$ python -q
>>> import numpy as np
>>> import numpy.linalg as la
>>> np.set_printoptions(precision=1, suppress=True, linewidth=120, legacy="1.25")
>>> data = np.loadtxt("data.csv", delimiter=",")
>>> data
array([[ 0.,  0.,  0.,  0.,  0., -1.,  0.,  0.],
       [ 0.,  0.,  0.,  0.,  0.,  0.,  0.,  0.],
       [ 0.,  0.,  0.,  2.,  0.,  0.,  0.,  0.],
       [ 0.,  0.,  0.,  0.,  0.,  0., -2.,  0.],
       [ 0.,  2.,  0.,  0.,  0.,  0.,  0.,  0.],
       [ 1.,  0.,  0.,  0.,  0.,  0.,  0.,  0.],
       [ 0.,  0.,  0.,  0.,  0.,  0.,  0., -2.],
       [ 0.,  0.,  2.,  0.,  0.,  0.,  0.,  0.]])
>>> blk = np.stack([data, 2 * data, data[::-1]])
>>> la.norm(blk, axis=(1, 2))
array([4.7, 9.4, 4.7])
>>> la.matrix_rank(blk.reshape(3, -1))
2
>>> la.matrix_rank(blk)
array([7, 7, 7])
>>> (blk @ data.T).shape
(3, 8, 8)
>>> np.einsum("bij,cij->bc", blk, blk)
array([[22., 44.,  0.],
       [44., 88.,  0.],
       [ 0.,  0., 22.]])
>>> blk.sum(axis=0)
array([[ 0.,  0.,  2.,  0.,  0., -3.,  0.,  0.],
       [ 0.,  0.,  0.,  0.,  0.,  0.,  0., -2.],
       [ 1.,  0.,  0.,  6.,  0.,  0.,  0.,  0.],
       [ 0.,  2.,  0.,  0.,  0.,  0., -6.,  0.],
       [ 0.,  6.,  0.,  0.,  0.,  0., -2.,  0.],
       [ 3.,  0.,  0.,  2.,  0.,  0.,  0.,  0.],
       [ 0.,  0.,  0.,  0.,  0.,  0.,  0., -6.],
       [ 0.,  0.,  6.,  0.,  0., -1.,  0.,  0.]])
>>> la.svd(data, compute_uv=False)
array([2., 2., 2., 2., 2., 1., 1., 0.])
>>> data[:, 1] @ data[:, 4]
0.0
>>> la.norm(data, axis=0)
array([1., 2., 2., 2., 0., 1., 2., 2.])
>>> data.T @ data
array([[1., 0., 0., 0., 0., 0., 0., 0.],
       [0., 4., 0., 0., 0., 0., 0., 0.],
       [0., 0., 4., 0., 0., 0., 0., 0.],
       [0., 0., 0., 4., 0., 0., 0., 0.],
       [0., 0., 0., 0., 0., 0., 0., 0.],
       [0., 0., 0., 0., 0., 1., 0., 0.],
       [0., 0., 0., 0., 0., 0., 4., 0.],
       [0., 0., 0., 0., 0., 0., 0., 4.]])
>>> data @ data.T
array([[1., 0., 0., 0., 0., 0., 0., 0.],
       [0., 0., 0., 0., 0., 0., 0., 0.],
       [0., 0., 4., 0., 0., 0., 0., 0.],
       [0., 0., 0., 4., 0., 0., 0., 0.],
       [0., 0., 0., 0., 4., 0., 0., 0.],
       [0., 0., 0., 0., 0., 1., 0., 0.],
       [0., 0., 0., 0., 0., 0., 4., 0.],
       [0., 0., 0., 0., 0., 0., 0., 4.]])
>>> np.argsort(-la.norm(data, axis=0).round(6), kind="stable")[:3]
array([1, 2, 3])
>>> la.cond(data) > 100
True
>>> la.matrix_rank(data, rtol=0.1)
7
>>> [round(float(x), 1) for x in la.svd(data, compute_uv=False)[:3]]
[2.0, 2.0, 2.0]
>>> round(float(la.norm(data) ** 2 / la.norm(data, 2) ** 2), 1)
5.5
>>> data[4] @ data[5]
0.0
>>> round(la.norm(data, 2), 1)
2.0
>>> la.norm(data, axis=1)
array([1., 0., 2., 2., 2., 1., 2., 2.])
>>> la.norm(data, axis=1).argmax()
2
>>> rng = np.random.default_rng(5755)
>>> labels = rng.permutation(8)
>>> labels
array([3, 2, 0, 6, 4, 5, 7, 1])
>>> other = data[labels][:, labels]
>>> np.diag(other)
array([0., 0., 0., 0., 0., 0., 0., 0.])
>>> np.allclose(other, data)
False
>>> round(float(la.det(other)), 1), round(float(la.det(data[labels])), 1)
(0.0, 0.0)
>>> J = np.load("w.npy")
>>> J
array([[ 0.1,  0.3,  0.2],
       [-0.8, -1.6, -1.7],
       [-0.4, -0.9, -0.9],
       [ 1.1,  2.1,  2.1],
       [-0.7, -1.1, -1.2],
       [ 0.4,  1. ,  1. ],
       [-0.1,  0. ,  0.2],
       [ 0.1,  0.2,  0.2],
       [-0.1,  0. ,  0.1],
       [-1.9, -3.7, -3.7],
       [ 0.6,  1.3,  1.3],
       [ 0. , -0.2, -0.3],
       [ 0. ,  0.3,  0.2],
       [-0.1, -0.2,  0. ],
       [-0.8, -2. , -1.8],
       [ 0.9,  1.6,  1.6],
       [-0.6, -1.1, -1.2],
       [ 0.7,  1.3,  1.3],
       [-2.4, -4.9, -4.9],
       [-0.2, -0.3, -0.4],
       [ 0.1,  0.4,  0.3],
       [-0.2, -0.5, -0.5],
       [-0.2, -0.3, -0.6],
       [-0.6, -1. , -0.9],
       [-0.9, -2. , -1.8],
       [-0.3, -0.6, -0.7],
       [ 0.7,  1.7,  1.7]])
>>> left, sigma, VT = la.svd(data)
>>> V = VT[:(sigma > 1e-8).sum()]
>>> x0 = data[4] + -2 * data[0] + rng.integers(2) * np.eye(8)[5]
>>> x0
array([0., 2., 0., 0., 0., 2., 0., 0.])
>>> round(float(la.norm(x0 - V.T @ V @ x0)), 1)
0.0
>>> x0 = np.array([3, -6, -7])
>>> a = np.maximum(J @ x0, 0)
>>> np.tanh(J @ x0)
array([-1. ,  1. ,  1. , -1. ,  1. , -1. , -0.9, -1. , -0.8,  1. , -1. ,  1. , -1. ,  0.7,  1. , -1. ,  1. , -1. ,
        1. ,  1. , -1. ,  1. ,  1. ,  1. ,  1. ,  1. , -1. ])
>>> other = np.c_[J[:, :2] @ np.array([[5, -5], [0, -1]]), np.array([2, -2, -3, 2, 2, 0, 0, -2, 2, 0, -2, -1, 0, 1, -2, -3, -1, 1, 2, -3, -3, -1, 0, 1, 1, 0, -3])]
>>> other
array([[  0.5,  -0.8,   2. ],
       [ -4. ,   5.6,  -2. ],
       [ -2. ,   2.9,  -3. ],
       [  5.5,  -7.6,   2. ],
       [ -3.5,   4.6,   2. ],
       [  2. ,  -3. ,   0. ],
       [ -0.5,   0.5,   0. ],
       [  0.5,  -0.7,  -2. ],
       [ -0.5,   0.5,   2. ],
       [ -9.5,  13.2,   0. ],
       [  3. ,  -4.3,  -2. ],
       [  0. ,   0.2,  -1. ],
       [  0. ,  -0.3,   0. ],
       [ -0.5,   0.7,   1. ],
       [ -4. ,   6. ,  -2. ],
       [  4.5,  -6.1,  -3. ],
       [ -3. ,   4.1,  -1. ],
       [  3.5,  -4.8,   1. ],
       [-12. ,  16.9,   2. ],
       [ -1. ,   1.3,  -3. ],
       [  0.5,  -0.9,  -3. ],
       [ -1. ,   1.5,  -1. ],
       [ -1. ,   1.3,   0. ],
       [ -3. ,   4. ,   1. ],
       [ -4.5,   6.5,   1. ],
       [ -1.5,   2.1,   0. ],
       [  3.5,  -5.2,  -3. ]])
>>> la.norm(la.qr(J)[0].T @ other, axis=0) ** 2 / ((other ** 2).sum(axis=0) + 1e-12)
array([1. , 1. , 0.1])
>>> la.matrix_rank(other)
3
>>> la.matrix_rank(np.c_[J, other])
4
>>> basis = other[[16, 9]].astype(float)
>>> for _ in range(6):
...     labels = la.norm(other[:, None] - basis, axis=-1).argmin(axis=1)
...     basis = np.array([other[labels == j].mean(axis=0) for j in range(2)])
... 
>>> labels
array([0, 0, 0, 0, 0, 0, 0, 0, 0, 1, 0, 0, 0, 0, 0, 0, 0, 0, 1, 0, 0, 0, 0, 0, 0, 0, 0])
>>> basis
array([[ -0.3,   0.3,  -0.6],
       [-10.8,  15. ,   1. ]])
>>> np.bincount(labels)
array([25,  2])
>>> basis[1] - basis[0]
array([-10.5,  14.7,   1.6])
>>> np.abs(basis[1] - basis[0]).argmax()
1
>>> x0 = np.array([1, 0, 2])
>>> a = np.maximum(basis @ x0, 0)
>>> np.tanh(basis @ x0)
array([-0.9, -1. ])
>>> np.maximum(basis @ (3 * x0), 0)
array([0., 0.])
>>> a
array([0., 0.])
>>> basis.T @ a
array([0., 0., 0.])
>>> K = np.load("a.npy")
>>> K
array([[-1,  0,  4,  3, -2, -2, -3, -3],
       [ 2,  1, -2, -1,  1, -3,  0, -1],
       [-1, -3,  2,  2, -1, -1,  0,  3],
       [ 0,  3, -6,  3,  3,  2, -3, -2],
       [ 0,  1,  4,  0, -2, -3, -2, -1],
       [ 0,  3,  4,  1, -2,  3,  1, -3]])
>>> other = K + rng.integers(-2, 3, (6, 4)) @ rng.integers(-2, 3, (4, 8))
>>> other
array([[-1,  0,  7,  2, -5,  9, -7, -8],
       [-1,  1,  4,  0, -2,  7, -5, -5],
       [-2, -3,  1,  2, -3, -4,  1,  2],
       [-1,  5, -5,  4,  8, -2, -4,  6],
       [-1, -1,  7,  1, -5,  3, -3, -7],
       [-2, -5, 14,  9,  2,  9,  3, -9]])
>>> np.round(la.svd(other - K, compute_uv=False), 1) + 0
array([25.2, 14. ,  9. ,  3.7,  0. ,  0. ])
>>> la.matrix_rank(other - K, tol=1e-8)
4
>>> x0 = np.array([0, 0, 2, 2, 1, 0, 0, 0])
>>> a = np.maximum(K @ x0, 0)
>>> K * (a > 1e-9)[:, None]
array([[-1,  0,  4,  3, -2, -2, -3, -3],
       [ 0,  0,  0,  0,  0,  0,  0,  0],
       [-1, -3,  2,  2, -1, -1,  0,  3],
       [ 0,  0,  0,  0,  0,  0,  0,  0],
       [ 0,  1,  4,  0, -2, -3, -2, -1],
       [ 0,  3,  4,  1, -2,  3,  1, -3]])
>>> np.maximum(K @ (3 * x0), 0)
array([36,  0, 21,  0, 18, 24])
>>> np.tanh(K @ x0)
array([ 1., -1.,  1., -1.,  1.,  1.])
>>> r = la.matrix_rank(data)
>>> r
7
>>> ns = la.svd(data)[2][r:].T
>>> data @ ns
array([[0.],
       [0.],
       [0.],
       [0.],
       [0.],
       [0.],
       [0.],
       [0.]])
>>> la.matrix_rank(data.T @ data), la.matrix_rank(data @ data.T)
(7, 7)
>>> np.allclose(data @ ns, 0)
True
>>> [int(la.matrix_rank(data[:i])) for i in range(1, len(data) + 1)]
[1, 1, 2, 3, 4, 5, 6, 7]
>>> ns[:, 0] / ns[np.abs(ns[:, 0]).round(6).argmax(), 0]
array([0., 0., 0., 0., 1., 0., 0., 0.])
>>> other = J / np.sqrt((J ** 2).mean(axis=1, keepdims=True))
>>> other[6]
array([-0.8,  0. ,  1.5])
>>> la.matrix_rank(J - J.mean(axis=1, keepdims=True))
2
>>> other = K / np.sqrt((K ** 2).mean(axis=1, keepdims=True))
>>> other[5]
array([ 0. ,  1.2,  1.6,  0.4, -0.8,  1.2,  0.4, -1.2])
>>> K - K.mean(axis=1, keepdims=True)
array([[-0.5,  0.5,  4.5,  3.5, -1.5, -1.5, -2.5, -2.5],
       [ 2.4,  1.4, -1.6, -0.6,  1.4, -2.6,  0.4, -0.6],
       [-1.1, -3.1,  1.9,  1.9, -1.1, -1.1, -0.1,  2.9],
       [ 0. ,  3. , -6. ,  3. ,  3. ,  2. , -3. , -2. ],
       [ 0.4,  1.4,  4.4,  0.4, -1.6, -2.6, -1.6, -0.6],
       [-0.9,  2.1,  3.1,  0.1, -2.9,  2.1,  0.1, -3.9]])
>>> q, _ = la.qr(np.array([[-0.7, 0.2, 1.1, -0.2, 0.9, -0.4, -1.2, 0.1, -1.8, 1.1],
...     [0.2, -0.2, 0.1, -1.3, 0.2, 0.2, 0.2, 1.6, 0.6, -2.1],
...     [1.2, -1.4, -0.1, 2.2, 0.5, -0.7, 0.6, -0.4, -0.9, -0.3],
...     [-0.6, 1.0, -0.8, -2.1, 3.0, -1.4, -0.2, 1.3, -0.1, 0.9],
...     [0.9, 0.0, 0.2, -0.2, -0.5, 0.3, -0.6, -0.5, 0.5, 0.8],
...     [-0.1, 0.4, -0.4, 1.1, -0.5, -0.5, 1.6, 0.5, 0.2, 1.5],
...     [1.3, 0.9, -0.4, -2.4, -0.6, -0.4, -0.5, 0.9, -0.8, -0.5],
...     [0.2, -0.4, 0.6, 0.0, 0.0, -1.0, 0.3, 1.9, -1.8, -0.5],
...     [0.2, -0.4, 0.3, -1.5, -2.2, 0.6, -0.4, 1.4, 0.6, 0.5],
...     [-2.4, -0.2, -0.6, 0.4, 1.0, -0.7, 0.0, 1.5, -0.1, -0.6]]))
>>> M = q[:, :9]
>>> M.round(1) + 0
array([[-0.2,  0.1,  0.7,  0.1, -0.3, -0.1, -0.2,  0.1,  0. ],
       [ 0.1, -0.1,  0. , -0.5, -0.2,  0.2,  0.6,  0.5,  0.2],
       [ 0.4, -0.6, -0.3,  0.1, -0.4, -0.2, -0.2,  0. ,  0. ],
       [-0.2,  0.5, -0.3, -0.3, -0.6, -0.1,  0.1, -0.2, -0.4],
       [ 0.3,  0. ,  0.1,  0. ,  0. ,  0.1, -0.3,  0.6, -0.6],
       [ 0. ,  0.2, -0.2,  0.5,  0.3, -0.5,  0.4,  0.2, -0.3],
       [ 0.4,  0.5, -0.1, -0.3,  0.1, -0.4, -0.3,  0.2,  0.4],
       [ 0.1, -0.2,  0.3, -0.1, -0.2, -0.7,  0.2,  0. ,  0. ],
       [ 0.1, -0.2,  0.1, -0.6,  0.5, -0.2,  0. , -0.3, -0.4],
       [-0.7, -0.2, -0.3, -0.2,  0.1, -0.2, -0.3,  0.4,  0.1]])
>>> np.round(M @ M.T, 1) + 0
array([[ 0.8, -0.1, -0.2,  0. ,  0.1, -0.2, -0.1,  0.3, -0.1,  0. ],
       [-0.1,  1. , -0.1,  0. ,  0. , -0.1,  0. ,  0.1, -0.1,  0. ],
       [-0.2, -0.1,  0.9,  0. ,  0.1, -0.1,  0. ,  0.2, -0.1,  0. ],
       [ 0. ,  0. ,  0. ,  1. ,  0. ,  0. ,  0. ,  0. ,  0. ,  0. ],
       [ 0.1,  0. ,  0.1,  0. ,  1. ,  0.1,  0. , -0.1,  0.1,  0. ],
       [-0.2, -0.1, -0.1,  0. ,  0.1,  0.9,  0. ,  0.2, -0.1,  0. ],
       [-0.1,  0. ,  0. ,  0. ,  0. ,  0. ,  1. ,  0.1,  0. ,  0. ],
       [ 0.3,  0.1,  0.2,  0. , -0.1,  0.2,  0.1,  0.7,  0.2,  0. ],
       [-0.1, -0.1, -0.1,  0. ,  0.1, -0.1,  0. ,  0.2,  0.9,  0. ],
       [ 0. ,  0. ,  0. ,  0. ,  0. ,  0. ,  0. ,  0. ,  0. ,  1. ]])
>>> np.round(M.T @ M, 1) + 0
array([[1., 0., 0., 0., 0., 0., 0., 0., 0.],
       [0., 1., 0., 0., 0., 0., 0., 0., 0.],
       [0., 0., 1., 0., 0., 0., 0., 0., 0.],
       [0., 0., 0., 1., 0., 0., 0., 0., 0.],
       [0., 0., 0., 0., 1., 0., 0., 0., 0.],
       [0., 0., 0., 0., 0., 1., 0., 0., 0.],
       [0., 0., 0., 0., 0., 0., 1., 0., 0.],
       [0., 0., 0., 0., 0., 0., 0., 1., 0.],
       [0., 0., 0., 0., 0., 0., 0., 0., 1.]])
>>> la.norm(M, axis=0)
array([1., 1., 1., 1., 1., 1., 1., 1., 1.])
